% ipython --no-banner

In [1]: import numpy as np

In [2]: np.set_printoptions(suppress=True, linewidth=160)

In [3]: A2 = np.array([[3, 2, 0], [0, 1, 2], [2, 0, 3]])

In [4]: F = A2 + A2.T

In [5]: F
Out[5]: 
array([[6, 2, 2],
       [2, 2, 2],
       [2, 2, 6]])

In [6]: q, Rm = np.linalg.qr(F)

In [7]: round(float(np.trace(q @ q.T)), 2)
Out[7]: 3.0

In [8]: np.round(q @ Rm, 2)
Out[8]: 
array([[6., 2., 2.],
       [2., 2., 2.],
       [2., 2., 6.]])

In [9]: w, vecs = np.linalg.eigh(F)

In [10]: np.round(np.linalg.eigvalsh(F @ F), 2)
Out[10]: array([ 0.77, 16.  , 83.23])

In [11]: np.abs(vecs[:, -1]).round(6).argmax()
Out[11]: np.int64(0)

In [12]: np.round(vecs @ np.diag(w) @ vecs.T, 2)
Out[12]: 
array([[6., 2., 2.],
       [2., 2., 2.],
       [2., 2., 6.]])

In [13]: print(np.unique(w.round(6) + 0, return_counts=True)[1])
[1 1 1]

In [14]: np.round(np.linalg.eigvalsh(F + 2 * np.eye(3)), 2)
Out[14]: array([ 2.88,  6.  , 11.12])

In [15]: np.round(vecs.T @ vecs, 2) + 0
Out[15]: 
array([[1., 0., 0.],
       [0., 1., 0.],
       [0., 0., 1.]])

In [16]: w, vecs = np.linalg.eigh(F)

In [17]: x0 = np.array([-1, -2, -1])

In [18]: np.round(vecs * np.sqrt(w) @ vecs.T, 2)
Out[18]: 
array([[2.37, 0.51, 0.37],
       [0.51, 1.22, 0.51],
       [0.37, 0.51, 2.37]])

In [19]: np.abs(F).sum(axis=1).max(), np.round(np.abs(w).max(), 2)
Out[19]: (np.int64(10), np.float64(9.12))

In [20]: np.round(vecs * np.maximum(w, 0) @ vecs.T, 2)
Out[20]: 
array([[6., 2., 2.],
       [2., 2., 2.],
       [2., 2., 6.]])

In [21]: x0 @ F @ x0
Out[21]: np.int64(40)

In [22]: round(x0 @ F @ x0 / (x0 @ x0), 2), round(float(w[0]), 2), round(w[-1], 2)
Out[22]: (np.float64(6.67), 0.88, np.float64(9.12))

In [23]: print(round(float(np.linalg.det(2 * F)), 2), np.round(np.linalg.det(F), 2))
256.0 32.0

In [24]: round(np.linalg.eigvals(F).sum().real, 2)
Out[24]: np.float64(14.0)

In [25]: np.round(np.linalg.det(F[::-1]), 2)
Out[25]: np.float64(-32.0)

In [26]: np.einsum("ii->", F)
Out[26]: np.int64(14)

In [27]: np.round(np.linalg.eigvals(F), 2)
Out[27]: array([9.12, 4.  , 0.88])

In [28]: A2 = F[0, 0] * F[1:] - np.outer(F[1:, 0], F[0])

In [29]: A2
Out[29]: 
array([[ 0,  8,  8],
       [ 0,  8, 32]])

In [30]: np.linalg.matrix_rank(A2), np.linalg.matrix_rank(F)
Out[30]: (np.int64(2), np.int64(3))

In [31]: np.flatnonzero(~A2.round(6).any(axis=1))
Out[31]: array([], dtype=int64)

In [32]: E = np.loadtxt("m.csv", delimiter=",")

In [33]: print(E)
[[ 2. -1.  0.]
 [-1.  2. -1.]
 [ 0. -1.  0.]]

In [34]: q, Rm = np.linalg.qr(E)

In [35]: np.round(q.T @ q, 2) + 0
Out[35]: 
array([[1., 0., 0.],
       [0., 1., 0.],
       [0., 0., 1.]])

In [36]: print(q.shape, Rm.shape)
(3, 3) (3, 3)

In [37]: print(np.allclose(Rm.T @ Rm, E.T @ E))
True

In [38]: print(q.round(2))
[[-0.89 -0.36  0.27]
 [ 0.45 -0.72  0.53]
 [-0.    0.6   0.8 ]]

In [39]: w, vecs = np.linalg.eigh(E)

In [40]: x0 = np.array([1, 1, 2])

In [41]: (np.sign(vecs[:, -1].round(6)) == np.sign(vecs[0, -1].round(6))).astype(int)
Out[41]: array([1, 0, 1])

In [42]: np.round(np.linalg.eigvalsh(E[1:, 1:]), 2)
Out[42]: array([-0.41,  2.41])

In [43]: x0 @ E @ x0
Out[43]: np.float64(-2.0)

In [44]: np.round(vecs * np.abs(w) @ vecs.T, 2)
Out[44]: 
array([[ 2.03, -0.93,  0.15],
       [-0.93,  2.18, -0.64],
       [ 0.15, -0.64,  0.76]])

In [45]: x0 = np.array([3, -1, 5])

In [46]: E @ np.ones(3)
Out[46]: array([ 1.,  0., -1.])

In [47]: (E @ x0).argmax()
Out[47]: np.int64(0)

In [48]: E * x0
Out[48]: 
array([[ 6.,  1.,  0.],
       [-3., -2., -5.],
       [ 0.,  1.,  0.]])

In [49]: m1 = np.array([[-10.0, 12.0, -9.0], [-6.0, 17.0, -18.0], [-6.0, 12.0, -13.0]])

In [50]: A2 = np.inv(m1)
AttributeError: module 'numpy' has no attribute 'inv'


In [51]: A2 = np.linalg.inv(m1)

In [52]: (np.abs(A2) > 1e-9).astype(int)
Out[52]: 
array([[1, 1, 1],
       [1, 1, 1],
       [1, 1, 1]])

In [53]: np.round(np.linalg.inv(A2), 2)
Out[53]: 
array([[-10.,  12.,  -9.],
       [ -6.,  17., -18.],
       [ -6.,  12., -13.]])

In [54]: np.round(np.linalg.det(m1) * A2, 2)
Out[54]: 
array([[  -5.,   48.,  -63.],
       [  30.,   76., -126.],
       [  30.,   48.,  -98.]])

In [55]: rng = np.random.default_rng(76118)

In [56]: idx = rng.permutation(3)

In [57]: idx
Out[57]: array([2, 1, 0])

In [58]: A2 = m1[idx][:, idx]

In [59]: np.diag(A2)
Out[59]: array([-13.,  17., -10.])

In [60]: np.allclose(A2, m1)
Out[60]: False

In [61]: r0 = np.array([2, 0, 2])

In [62]: A2 = m1 + np.outer(r0, np.eye(3)[0])

In [63]: print(np.linalg.matrix_rank(A2 - m1))
1

In [64]: np.linalg.matrix_rank(np.linalg.inv(A2) - np.linalg.inv(m1), tol=1e-8)
Out[64]: np.int64(1)

In [65]: J = np.loadtxt("mat.csv", delimiter=",")

In [66]: print(J.round(2))
[[ 0.95 -0.14 -0.23 -0.14]
 [-0.14  0.59 -0.68 -0.41]
 [-0.23 -0.68 -0.14 -0.68]
 [-0.14 -0.41 -0.68  0.59]]

In [67]: # equal to its transpose

In [68]: q, vecs = np.linalg.qr(J[:, :3])[0], np.linalg.qr(J[:, 3:])[0]

In [69]: s = np.linalg.svd(q.T @ vecs, compute_uv=False)

In [70]: np.round(np.linalg.norm(q @ q.T - vecs @ vecs.T, 2), 2)
Out[70]: np.float64(1.0)

In [71]: (s > 0.9).sum()
Out[71]: np.int64(0)

In [72]: np.round(np.linalg.eigvalsh(J).min(), 2)
Out[72]: np.float64(-1.0)

In [73]: print(np.all(np.linalg.eigvalsh(J) > 0))
False

In [74]: x0 = np.array([3, 1, 0, 3])

In [75]: [p for p in range(1, 25) if np.allclose(np.linalg.matrix_power(J, p), np.eye(4))]
Out[75]: [2, 4, 6, 8, 10, 12, 14, 16, 18, 20, 22, 24]

In [76]: 4 - np.linalg.matrix_rank(J - np.eye(4), tol=1e-8)
Out[76]: np.int64(3)

In [77]: np.round(np.abs(np.linalg.eigvals(J)), 2)
Out[77]: array([1., 1., 1., 1.])

In [78]: np.round(np.linalg.det(J), 2)
Out[78]: np.float64(-1.0)

In [79]: arr = np.array([[-1.7, -0.5, -0.5],
    ...:     [-0.4, 0.6, -1.1],
    ...:     [-1.8, 1.0, 0.0],
    ...:     [0.0, -0.1, 0.6],
    ...:     [1.0, 0.1, 0.1],
    ...:     [1.7, 0.8, -2.1],
    ...:     [-1.2, 0.0, 1.2],
    ...:     [1.0, 0.5, 0.2],
    ...:     [-0.4, 0.1, 0.0],
    ...:     [1.9, -0.5, 2.8],
    ...:     [-1.0, -0.4, -0.8],
    ...:     [0.9, 2.3, 1.3],
    ...:     [0.2, 0.3, -0.9],
    ...:     [0.1, -1.0, 1.8],
    ...:     [-0.5, 0.0, 1.0],
    ...:     [-0.8, 0.3, -0.2],
    ...:     [1.9, -2.0, 0.7],
    ...:     [-2.0, 1.9, 0.3],
    ...:     [-0.4, -0.6, 0.5],
    ...:     [-0.7, 0.4, 0.1],
    ...:     [2.2, 2.3, 1.6],
    ...:     [0.3, -0.3, -0.3],
    ...:     [0.3, 1.2, 0.7],
    ...:     [-0.2, -0.1, -0.2],
    ...:     [-0.2, -0.6, 0.1]])

In [80]: arr[14] *= 20

In [81]: arr
Out[81]: 
array([[ -1.7,  -0.5,  -0.5],
       [ -0.4,   0.6,  -1.1],
       [ -1.8,   1. ,   0. ],
       [  0. ,  -0.1,   0.6],
       [  1. ,   0.1,   0.1],
       [  1.7,   0.8,  -2.1],
       [ -1.2,   0. ,   1.2],
       [  1. ,   0.5,   0.2],
       [ -0.4,   0.1,   0. ],
       [  1.9,  -0.5,   2.8],
       [ -1. ,  -0.4,  -0.8],
       [  0.9,   2.3,   1.3],
       [  0.2,   0.3,  -0.9],
       [  0.1,  -1. ,   1.8],
       [-10. ,   0. ,  20. ],
       [ -0.8,   0.3,  -0.2],
       [  1.9,  -2. ,   0.7],
       [ -2. ,   1.9,   0.3],
       [ -0.4,  -0.6,   0.5],
       [ -0.7,   0.4,   0.1],
       [  2.2,   2.3,   1.6],
       [  0.3,  -0.3,  -0.3],
       [  0.3,   1.2,   0.7],
       [ -0.2,  -0.1,  -0.2],
       [ -0.2,  -0.6,   0.1]])

In [82]: cent = arr[[6, 11]].astype(float)

In [83]: for _ in range(4):
    ...:     idx = np.linalg.norm(arr[:, None] - cent, axis=-1).argmin(axis=1)
    ...:     cent = np.array([arr[idx == j].mean(axis=0) for j in range(2)])
    ...: 

In [84]: print(idx)
[0 1 0 1 1 1 0 1 1 1 1 1 1 0 0 1 1 0 1 1 1 1 1 1 1]

In [85]: np.round(cent[1] - cent[0], 2)
Out[85]: array([ 3.15, -0.01, -3.64])

In [86]: cent.round(2)
Out[86]: 
array([[-2.77,  0.23,  3.8 ],
       [ 0.38,  0.23,  0.16]])

In [87]: x0 = np.array([9, 9, 7])

In [88]: y = arr @ x0

In [89]: c, lr = np.zeros(3), 1 / np.linalg.norm(arr, 2) ** 2

In [90]: for i in range(150):
    ...:     c -= lr * arr.T @ (arr @ c - y)
    ...:     if i % 50 == 0: print(i, round(np.linalg.norm(arr @ c - y), 2))
    ...: 
0 76.81
50 3.93
100 0.32

In [91]: c.round(2)
Out[91]: array([9.  , 8.99, 7.  ])

In [92]: feats = np.array([[2, -3, -7],
    ...:     [0, 0, 0],
    ...:     [2, -3, -7],
    ...:     [2, -3, -7],
    ...:     [2, -3, -7],
    ...:     [4, -5, 2],
    ...:     [4, -5, 2],
    ...:     [0, 0, 0],
    ...:     [2, -3, -7],
    ...:     [0, 0, 0],
    ...:     [4, -5, 2],
    ...:     [0, 0, 0],
    ...:     [2, -5, -3]])

In [93]: cov = np.cov(feats, rowvar=False)

In [94]: np.round(feats.std(axis=0), 2)
Out[94]: array([1.46, 1.98, 3.8 ])

In [95]: np.argwhere(np.triu(np.abs(np.corrcoef(feats.T)) > 0.8, 1))
Out[95]: array([[0, 1]])

In [96]: cov.shape
Out[96]: (3, 3)

In [97]: np.round(np.corrcoef(feats[:, 0], feats[:, 2])[0, 1], 2)
Out[97]: np.float64(0.1)

In [98]: print(np.round(np.corrcoef(feats.T), 2))
[[ 1.   -0.94  0.1 ]
 [-0.94  1.    0.04]
 [ 0.1   0.04  1.  ]]

In [99]: idx = rng.permutation(3)

In [100]: A2 = feats[:, idx] * rng.choice([-1, 1], 3)

In [101]: A2
Out[101]: 
array([[ 3,  7,  2],
       [ 0,  0,  0],
       [ 3,  7,  2],
       [ 3,  7,  2],
       [ 3,  7,  2],
       [ 5, -2,  4],
       [ 5, -2,  4],
       [ 0,  0,  0],
       [ 3,  7,  2],
       [ 0,  0,  0],
       [ 5, -2,  4],
       [ 0,  0,  0],
       [ 5,  3,  2]])

In [102]: Uu, _, vt = np.linalg.svd(feats.T @ A2)

In [103]: np.round(Uu @ vt, 2) + 0
Out[103]: 
array([[ 0.,  0.,  1.],
       [-1.,  0.,  0.],
       [ 0., -1.,  0.]])

In [104]: idx
Out[104]: array([1, 2, 0])

In [105]: cov = np.cov(A2, rowvar=False)

In [106]: np.median(A2, axis=0)
Out[106]: array([3., 0., 2.])

In [107]: np.argwhere(np.triu(np.abs(np.corrcoef(A2.T)) > 0.8, 1))
Out[107]: array([[0, 2]])

In [108]: np.round(np.polyfit(A2[:, 1], A2[:, 2], 1), 2)
Out[108]: array([-0.04,  1.94])

In [109]: round(np.corrcoef(A2[:, 1], A2[:, 2])[0, 1], 2)
Out[109]: np.float64(-0.1)

In [110]: print(np.abs(feats).max())
7

In [111]: feats - feats[0]
Out[111]: 
array([[ 0,  0,  0],
       [-2,  3,  7],
       [ 0,  0,  0],
       [ 0,  0,  0],
       [ 0,  0,  0],
       [ 2, -2,  9],
       [ 2, -2,  9],
       [-2,  3,  7],
       [ 0,  0,  0],
       [-2,  3,  7],
       [ 2, -2,  9],
       [-2,  3,  7],
       [ 0, -2,  4]])

In [112]: np.diff(feats, axis=0)
Out[112]: 
array([[-2,  3,  7],
       [ 2, -3, -7],
       [ 0,  0,  0],
       [ 0,  0,  0],
       [ 2, -2,  9],
       [ 0,  0,  0],
       [-4,  5, -2],
       [ 2, -3, -7],
       [-2,  3,  7],
       [ 4, -5,  2],
       [-4,  5, -2],
       [ 2, -5, -3]])

In [113]: print(np.count_nonzero(feats))
27

In [114]: np.linalg.matrix_rank(feats)
Out[114]: np.int64(3)

In [115]: q, Rm = np.linalg.qr(feats)

In [116]: np.round(q.T @ q, 2) + 0
Out[116]: 
array([[1., 0., 0.],
       [0., 1., 0.],
       [0., 0., 1.]])

In [117]: np.round(q @ Rm, 2) + 0
Out[117]: 
array([[ 2., -3., -7.],
       [ 0.,  0.,  0.],
       [ 2., -3., -7.],
       [ 2., -3., -7.],
       [ 2., -3., -7.],
       [ 4., -5.,  2.],
       [ 4., -5.,  2.],
       [ 0.,  0.,  0.],
       [ 2., -3., -7.],
       [ 0.,  0.,  0.],
       [ 4., -5.,  2.],
       [ 0.,  0.,  0.],
       [ 2., -5., -3.]])

In [118]: print(round(float(np.trace(q @ q.T)), 2))
3.0
